% ipython --no-banner

In [1]: import numpy as np

In [2]: np.set_printoptions(precision=1, suppress=True, linewidth=120, floatmode="fixed")

In [3]: def rd(a):
   ...:     return np.round(a, 1) + 0
   ...: 

In [4]: E = np.loadtxt("w.csv", delimiter=",")

In [5]: rd(E)
Out[5]: 
array([[-0.4, -0.3, -0.4, -0.2, -0.7],
       [ 0.6,  0.0,  0.1,  0.6, -0.6],
       [ 0.0, -0.4, -0.7,  0.5,  0.4],
       [ 0.6, -0.5, -0.2, -0.6,  0.0],
       [-0.3, -0.8,  0.6,  0.2,  0.1]])

In [6]: M2 = E / np.linalg.norm(E, axis=1, keepdims=True)

In [7]: G = M2 @ M2.T

In [8]: rd(np.degrees(np.arccos(np.clip(G[4, 1], -1, 1))))
Out[8]: np.float64(90.0)

In [9]: rd(G)
Out[9]: 
array([[1.0, 0.0, 0.0, 0.0, 0.0],
       [0.0, 1.0, 0.0, 0.0, 0.0],
       [0.0, 0.0, 1.0, 0.0, 0.0],
       [0.0, 0.0, 0.0, 1.0, 0.0],
       [0.0, 0.0, 0.0, 0.0, 1.0]])

In [10]: rd(np.linalg.norm(M2, axis=1))
Out[10]: array([1.0, 1.0, 1.0, 1.0, 1.0])

In [11]: rd(G[4])
Out[11]: array([0.0, 0.0, 0.0, 0.0, 1.0])

In [12]: vec = np.array([0, 0, 2, 0, 1])

In [13]: print(rd(np.sort(np.abs(np.degrees(np.angle(np.linalg.eigvals(E)))))))
[  0.0 111.1 111.1 167.7 167.7]

In [14]: [p for p in range(1, 25) if np.allclose(np.linalg.matrix_power(E, p), np.eye(5))]
Out[14]: []

In [15]: rd(np.linalg.det(E))
Out[15]: np.float64(1.0)

In [16]: arr = np.loadtxt("layer14.csv", delimiter=",")

In [17]: arr
Out[17]: 
array([[-0.8,  1.1, -0.6, -2.2, -0.6],
       [-1.6, -0.7, -0.3, -1.3,  0.2],
       [-0.6, -0.4, -1.8, -7.5,  0.4],
       [-1.3, -1.2, -1.2, -5.3,  1.3],
       [ 0.6, -1.3, -0.1, -1.0,  0.8],
       [-0.1, -1.6, -1.3, -4.9,  0.9],
       [-0.4, -0.1,  0.5,  2.2, -2.4],
       [-0.9, -0.1, -0.6, -2.6,  0.9],
       [-0.1, -0.3,  0.4,  1.7, -0.5],
       [ 1.1, -1.5, -1.4, -5.9, -0.9],
       [-0.5,  0.2,  1.3,  4.9,  0.2]])

In [18]: W = np.array([[4, 8], [-6, 8], [-5, -6], [1, 2], [1, 8]])

In [19]: beta = np.array([7, -1])

In [20]: H = np.maximum(arr @ W + beta, 0)

In [21]: np.linalg.matrix_rank(H)
Out[21]: np.int64(2)

In [22]: rd((H > 0).mean(axis=0))
Out[22]: array([0.9, 0.1])

In [23]: C = np.array([[-1, -1, -1], [-3, 2, -1]])

In [24]: rd(H @ C)
Out[24]: 
array([[  0.0,   0.0,   0.0],
       [ -5.2,  -5.2,  -5.2],
       [ -8.9,  -8.9,  -8.9],
       [-11.0, -11.0, -11.0],
       [-17.5, -17.5, -17.5],
       [-18.7, -18.7, -18.7],
       [ -3.3,  -3.3,  -3.3],
       [ -5.3,  -5.3,  -5.3],
       [ -7.6,  -7.6,  -7.6],
       [-20.6, -20.6, -20.6],
       [ -3.0,  -2.0,  -2.6]])

In [25]: print(W @ C)
[[-28  12 -12]
 [-18  22  -2]
 [ 23  -7  11]
 [ -7   3  -3]
 [-25  15  -9]]

In [26]: (H @ C).round(6).argmax(axis=1)
Out[26]: array([0, 0, 0, 0, 0, 0, 0, 0, 0, 0, 1])

In [27]: P = arr @ np.linalg.solve(arr.T @ arr, arr.T)

In [28]: rd(P @ arr[:, 4])
Out[28]: array([-0.6,  0.2,  0.4,  1.3,  0.8,  0.9, -2.4,  0.9, -0.5, -0.9,  0.2])

In [29]: rd(P)
Out[29]: 
array([[ 0.4,  0.0,  0.3,  0.0, -0.3, -0.2,  0.1,  0.1, -0.1, -0.1, -0.1],
       [ 0.0,  0.4,  0.0,  0.3,  0.0,  0.2,  0.2,  0.1,  0.1, -0.1,  0.1],
       [ 0.3,  0.0,  0.4,  0.2,  0.0, -0.1, -0.1,  0.2, -0.1,  0.2, -0.1],
       [ 0.0,  0.3,  0.2,  0.4,  0.2,  0.1, -0.1,  0.2,  0.0,  0.0,  0.1],
       [-0.3,  0.0,  0.0,  0.2,  0.5, -0.1, -0.1,  0.0,  0.0,  0.2,  0.2],
       [-0.2,  0.2, -0.1,  0.1, -0.1,  0.8, -0.1,  0.0,  0.1,  0.0, -0.3],
       [ 0.1,  0.2, -0.1, -0.1, -0.1, -0.1,  0.7, -0.1,  0.2,  0.2,  0.1],
       [ 0.1,  0.1,  0.2,  0.2,  0.0,  0.0, -0.1,  0.2, -0.1, -0.1,  0.0],
       [-0.1,  0.1, -0.1,  0.0,  0.0,  0.1,  0.2, -0.1,  0.1,  0.0,  0.1],
       [-0.1, -0.1,  0.2,  0.0,  0.2,  0.0,  0.2, -0.1,  0.0,  0.7, -0.2],
       [-0.1,  0.1, -0.1,  0.1,  0.2, -0.3,  0.1,  0.0,  0.1, -0.2,  0.4]])

In [30]: np.allclose(P @ P, P)
Out[30]: True

In [31]: rd(np.diag(P))
Out[31]: array([0.4, 0.4, 0.4, 0.4, 0.5, 0.8, 0.7, 0.2, 0.1, 0.7, 0.4])

In [32]: rng = np.random.default_rng(96737)

In [33]: z = rng.permutation(5)

In [34]: M2 = arr[:, z] * rng.choice([-1, 1], 5)

In [35]: M2
Out[35]: 
array([[-0.8,  2.2, -0.6, -0.6, -1.1],
       [-1.6,  1.3,  0.2, -0.3,  0.7],
       [-0.6,  7.5,  0.4, -1.8,  0.4],
       [-1.3,  5.3,  1.3, -1.2,  1.2],
       [ 0.6,  1.0,  0.8, -0.1,  1.3],
       [-0.1,  4.9,  0.9, -1.3,  1.6],
       [-0.4, -2.2, -2.4,  0.5,  0.1],
       [-0.9,  2.6,  0.9, -0.6,  0.1],
       [-0.1, -1.7, -0.5,  0.4,  0.3],
       [ 1.1,  5.9, -0.9, -1.4,  1.5],
       [-0.5, -4.9,  0.2,  1.3, -0.2]])

In [36]: Uu, _, VT = np.linalg.svd(arr.T @ M2)

In [37]: z
Out[37]: array([0, 3, 4, 2, 1])

In [38]: F = np.array([[-0.1, -0.7, 1.5],
    ...:     [0.7, -0.6, -1.3],
    ...:     [1.0, -0.5, 0.6],
    ...:     [0.6, -0.4, 1.1]])

In [39]: O, Rm = np.linalg.qr(F)

In [40]: rd(O @ Rm)
Out[40]: 
array([[-0.1, -0.7,  1.5],
       [ 0.7, -0.6, -1.3],
       [ 1.0, -0.5,  0.6],
       [ 0.6, -0.4,  1.1]])

In [41]: rd(O.T @ O)
Out[41]: 
array([[1.0, 0.0, 0.0],
       [0.0, 1.0, 0.0],
       [0.0, 0.0, 1.0]])

In [42]: np.allclose(Rm.T @ Rm, F.T @ F)
Out[42]: True

In [43]: print(rd(np.abs(np.diag(Rm))))
[1.4 0.8 2.1]

In [44]: rd(np.trace(O @ O.T))
Out[44]: np.float64(3.0)

In [45]: rd(O)
Out[45]: 
array([[-0.1, -1.0, -0.2],
       [ 0.5, -0.2,  0.8],
       [ 0.7,  0.1, -0.3],
       [ 0.4, -0.1, -0.5]])

In [46]: P = F @ np.linalg.solve(F.T @ F, F.T)

In [47]: rd(np.trace(P))
Out[47]: np.float64(3.0)

In [48]: rd(np.diag(P))
Out[48]: array([1.0, 1.0, 0.6, 0.4])

In [49]: np.allclose(P @ P, P)
Out[49]: True

In [50]: rd(P)
Out[50]: 
array([[ 1.0,  0.0, -0.1,  0.1],
       [ 0.0,  1.0,  0.1, -0.1],
       [-0.1,  0.1,  0.6,  0.5],
       [ 0.1, -0.1,  0.5,  0.4]])

In [51]: ev, V = np.linalg.eigvalsh(P)
ValueError: too many values to unpack (expected 2)


In [52]: ev, V = np.linalg.eigh(P)

In [53]: print(rd(ev.sum()), rd(np.trace(P)))
3.0 3.0

In [54]: print(rd(np.linalg.eigvalsh(P + 4 * np.eye(4))))
[4.0 5.0 5.0 5.0]

In [55]: rd(np.linalg.eigvalsh(P @ P))
Out[55]: array([0.0, 1.0, 1.0, 1.0])

In [56]: np.unique(ev.round(6) + 0, return_counts=True)[1]
Out[56]: array([1, 3])

In [57]: vec = np.array([4, 1, 2])

In [58]: y = F @ vec

In [59]: print(rd(np.linalg.pinv(F) @ F))
[[1.0 0.0 0.0]
 [0.0 1.0 0.0]
 [0.0 0.0 1.0]]

In [60]: print(rd(np.linalg.lstsq(F, y)[0]))
[4.0 1.0 2.0]

In [61]: np.linalg.solve(F, y)
LinAlgError: Last 2 dimensions of the array must be square


In [62]: y = y + 0.3 * rng.normal(size=4)

In [63]: print(rd(y))
[ 1.5 -0.4  4.6  4.0]

In [64]: beta, *_ = np.linalg.lstsq(F, y)

In [65]: print(rd(beta))
[4.1 1.3 1.9]

In [66]: print(rd(F.T @ (y - F @ beta)))
[0.0 0.0 0.0]

In [67]: beta.round()
Out[67]: array([4.0, 1.0, 2.0])

In [68]: G = F.T @ F

In [69]: rd(np.diag(G))
Out[69]: array([1.9, 1.3, 5.5])

In [70]: print((F @ F.T).shape)
(4, 4)

In [71]: np.allclose(G, G.T)
Out[71]: True

In [72]: rd(np.trace(G)), rd((F ** 2).sum())
Out[72]: (np.float64(8.6), np.float64(8.6))

In [73]: rd(G)
Out[73]: 
array([[ 1.9, -1.1,  0.2],
       [-1.1,  1.3, -1.0],
       [ 0.2, -1.0,  5.5]])

In [74]: A = np.array([[1.2, -0.2, 0.2, 0.9, -0.5, -0.3],
    ...:     [0.0, 1.0, -1.0, 0.0, -0.6, -0.3],
    ...:     [0.4, -1.0, 0.2, -1.0, 1.2, 0.7]])

In [75]: A[2] = A[1] + 0.3 * rng.normal(size=6)

In [76]: rd(A)
Out[76]: 
array([[ 1.2, -0.2,  0.2,  0.9, -0.5, -0.3],
       [ 0.0,  1.0, -1.0,  0.0, -0.6, -0.3],
       [ 0.2,  0.6, -1.1, -0.2, -0.7, -0.1]])

In [77]: np.linalg.norm(A, axis=1).argmax()
Out[77]: np.int64(0)

In [78]: np.linalg.norm(A, axis=2)
AxisError: axis 2 is out of bounds for array of dimension 2


In [79]: rd(np.linalg.norm(A, 1)), rd(np.linalg.norm(A, np.inf))
Out[79]: (np.float64(2.3), np.float64(3.3))

In [80]: rd(np.linalg.norm(A, axis=0))
Out[80]: array([1.2, 1.2, 1.5, 0.9, 1.1, 0.4])

In [81]: M2 = np.array([[2, 3, 1], [2, 0, 2], [1, 2, 0], [1, 0, 3], [0, 0, 2], [1, 0, 3]])

In [82]: rd(np.einsum("ij,ij->i", A, A))
Out[82]: array([2.7, 2.4, 2.2])

In [83]: rd(np.einsum("ik,kj->ij", A, M2))
Out[83]: 
array([[ 2.8,  4.0,  1.6],
       [ 0.7, -2.0, -0.1],
       [ 0.2, -1.7, -0.8]])

In [84]: rd(np.einsum("ik,kj->ji", A, M2))
Out[84]: 
array([[ 2.8,  0.7,  0.2],
       [ 4.0, -2.0, -1.7],
       [ 1.6, -0.1, -0.8]])

In [85]: Xs = arr - arr.mean(axis=0)

In [86]: V = np.linalg.svd(Xs)[2][:4]

In [87]: M2 = Xs - Xs @ V.T @ V

In [88]: np.linalg.norm(M2, axis=1).round(6).argmax()
Out[88]: np.int64(5)

In [89]: rd(np.linalg.norm(M2) / np.linalg.norm(Xs))
Out[89]: np.float64(0.0)

In [90]: print(rd(np.diag(V.T @ V)))
[1.0 1.0 0.1 0.9 1.0]

In [91]: rd(np.cov(Xs @ V.T, rowvar=False))
Out[91]: 
array([[15.8,  0.0,  0.0,  0.0],
       [ 0.0,  1.1,  0.0,  0.0],
       [ 0.0,  0.0,  0.8,  0.0],
       [ 0.0,  0.0,  0.0,  0.2]])

In [92]: def softmax(z):
    ...:     e = np.exp(z - z.max(axis=-1, keepdims=True))
    ...:     return e / e.sum(axis=-1, keepdims=True)
    ...: 

In [93]: rd(softmax(A[2]))
Out[93]: array([0.2, 0.3, 0.1, 0.1, 0.1, 0.2])

In [94]: print(softmax(A).sum(axis=1))
[1.0 1.0 1.0]

In [95]: att = A @ A.T / np.sqrt(6)

In [96]: rd(softmax(att)[2] @ A)
Out[96]: array([ 0.3,  0.6, -0.8,  0.1, -0.6, -0.2])
